$ ipython --no-banner

In [1]: import numpy as np

In [2]: np.set_printoptions(suppress=True, linewidth=200)

In [3]: data = np.load("m.npy")

In [4]: data
Out[4]: 
array([[ 0,  1, -2,  0,  3, -1,  0],
       [ 0,  0, -5, -3,  2, -5,  1],
       [ 0,  0,  0, -4, -3,  1,  4],
       [ 0,  0,  0,  0, -3, -1,  3],
       [ 0,  0,  0,  0,  0, -2,  5],
       [ 0,  0,  0,  0,  0,  0, -1],
       [ 0,  0,  0,  0,  0,  0,  0]])

In [5]: # triangular: eigenvalues sit on the diagonal

In [6]: rng = np.random.default_rng(27)

In [7]: z = rng.permutation(7)

In [8]: z
Out[8]: array([1, 0, 2, 6, 3, 4, 5])

In [9]: A2 = data[z][:, z]

In [10]: print(np.round(np.linalg.det(A2), 3), round(np.linalg.det(data[z]), 3))
0.0 0.0

In [11]: np.round(np.sort(np.abs(np.linalg.eigvals(A2))), 3)
Out[11]: array([0., 0., 0., 0., 0., 0., 0.])

In [12]: X = np.loadtxt("data.csv", delimiter=",")

In [13]: X
Out[13]: 
array([[  0.608,   2.758,   2.637,  -8.619,   1.842,  -6.552],
       [ -0.219,   3.268,   2.009,  -9.782,   4.533,  -5.006],
       [  1.394,   2.516,  -0.286, -10.825,   3.67 ,  -4.902],
       [ -1.231,   3.059,  -0.1  ,  -8.964,   2.71 ,  -5.892],
       [  0.78 ,   3.757,  -0.739,  -9.887,   2.469,  -6.245],
       [ -2.095,   4.828,   0.19 , -11.225,   1.772,  -5.094],
       [ -0.518,   2.074,  -1.822,  -9.604,   3.959,  -6.083],
       [ -0.69 ,   2.447,   1.44 ,  -8.52 ,   3.795,  -5.01 ],
       [  0.516,   1.871,   0.768,  -6.655,   3.48 ,  -4.531],
       [  0.742,   1.066,   1.335, -10.591,   2.257,  -4.649],
       [  0.184,   3.261,   0.472,  -7.691,   2.722,  -6.72 ],
       [  1.73 ,   3.663,   0.486,  -8.805,   2.606,  -5.697],
       [ -0.474,   3.761,  -0.517,  -9.144,   3.052,  -5.357],
       [  1.413,   2.605,   0.182,  -9.009,   3.046,  -5.011],
       [  1.207,   3.203,   0.007, -10.981,   3.805,  -6.16 ],
       [  0.574,   1.683,  -1.329, -10.194,   2.267,  -6.223],
       [  1.076,   2.793,   0.389,  -8.571,   3.325,  -3.515],
       [  0.005,   1.301,   0.375,  -9.657,   2.267,  -8.615],
       [  0.654,   1.908,   0.919, -10.35 ,   2.766,  -7.753],
       [ -1.233,   2.775,  -1.115,  -9.504,   2.815,  -3.818]])

In [14]: Xs = (X - X.mean(axis=0)) / X.std(axis=0)

In [15]: print(np.argwhere(np.abs(Xs) > 2))
[[ 0  2]
 [ 1  4]
 [ 5  0]
 [ 5  1]
 [ 8  3]
 [17  5]]

In [16]: np.round(Xs.std(axis=0), 3)
Out[16]: array([1., 1., 1., 1., 1., 1.])

In [17]: c = np.linalg.lstsq(np.delete(Xs, 0, axis=1), Xs[:, 0])[0]

In [18]: np.abs(c).argmax()
Out[18]: np.int64(0)

In [19]: print(np.round(1 - np.var(Xs[:, 0] - np.delete(Xs, 0, axis=1) @ c), 3))
0.11

In [20]: m1 = np.load("block11.npy")

In [21]: m1
Out[21]: 
array([[ 2.888,  0.648, -0.314,  7.994, -1.676,  3.   ,  3.898,  0.475],
       [-3.346, -8.015,  3.137, -1.816,  1.519,  0.602,  0.112,  2.957],
       [-3.266,  5.193, -2.689, -4.452, -1.602, -5.666, -0.163, -0.781],
       [-2.366,  5.74 ,  2.513,  0.146, -6.272, -3.082, -2.506,  0.02 ],
       [ 2.536, -3.291, -1.766, -2.316,  1.682,  4.62 ,  2.943, -6.436],
       [-4.52 , -6.019, -3.833,  0.015,  3.201,  0.891,  3.733,  1.917],
       [ 2.402, -2.627, -0.884,  3.14 , -0.435, -7.132,  3.394, -3.756],
       [-6.63 ,  3.314, -1.653,  4.818, -0.153,  2.619,  2.834,  2.051],
       [-2.933, -0.581,  4.024, -4.906,  6.929, -1.421, -0.872,  0.129],
       [-2.152,  1.866, -0.541, -2.207, -5.49 , -1.527,  7.231,  1.403]])

In [22]: z = rng.permutation(8)

In [23]: A2 = m1[:, z] * rng.choice([-1, 1], 8)

In [24]: A2
Out[24]: 
array([[-0.475,  2.888,  3.898,  1.676, -0.648, -0.314, -7.994, -3.   ],
       [-2.957, -3.346,  0.112, -1.519,  8.015,  3.137,  1.816, -0.602],
       [ 0.781, -3.266, -0.163,  1.602, -5.193, -2.689,  4.452,  5.666],
       [-0.02 , -2.366, -2.506,  6.272, -5.74 ,  2.513, -0.146,  3.082],
       [ 6.436,  2.536,  2.943, -1.682,  3.291, -1.766,  2.316, -4.62 ],
       [-1.917, -4.52 ,  3.733, -3.201,  6.019, -3.833, -0.015, -0.891],
       [ 3.756,  2.402,  3.394,  0.435,  2.627, -0.884, -3.14 ,  7.132],
       [-2.051, -6.63 ,  2.834,  0.153, -3.314, -1.653, -4.818, -2.619],
       [-0.129, -2.933, -0.872, -6.929,  0.581,  4.024,  4.906,  1.421],
       [-1.403, -2.152,  7.231,  5.49 , -1.866, -0.541,  2.207,  1.527]])

In [25]: Uu, _, Vt = np.linalg.svd(m1.T @ A2)

In [26]: z
Out[26]: array([7, 0, 6, 4, 1, 2, 3, 5])

In [27]: np.round(np.linalg.lstsq(m1, A2)[0], 3) + 0
Out[27]: 
array([[ 0.,  1.,  0.,  0.,  0.,  0.,  0.,  0.],
       [ 0.,  0.,  0.,  0., -1.,  0.,  0.,  0.],
       [ 0.,  0.,  0.,  0.,  0.,  1.,  0.,  0.],
       [ 0.,  0.,  0.,  0.,  0.,  0., -1.,  0.],
       [ 0.,  0.,  0., -1.,  0.,  0.,  0.,  0.],
       [ 0.,  0.,  0.,  0.,  0.,  0.,  0., -1.],
       [ 0.,  0.,  1.,  0.,  0.,  0.,  0.,  0.],
       [-1.,  0.,  0.,  0.,  0.,  0.,  0.,  0.]])

In [28]: A2[10]
IndexError: index 10 is out of bounds for axis 0 with size 10


In [29]: np.round(A2.mean(axis=0), 3)
Out[29]: array([ 0.202, -1.739,  2.06 ,  0.23 ,  0.377, -0.201, -0.042,  0.71 ])

In [30]: np.count_nonzero(A2)
Out[30]: np.int64(80)

In [31]: print(np.abs(A2).max())
8.015

In [32]: np.round(A2.sum(axis=1), 3)
Out[32]: array([ -3.969,   4.656,   1.19 ,   1.089,   9.454,  -4.625,  15.722, -18.098,   0.069,  10.493])

In [33]: print(A2.shape)
(10, 8)

In [34]: np.linalg.matrix_rank(A2)
Out[34]: np.int64(8)

In [35]: print(round(np.linalg.norm(A2), 3))
31.623
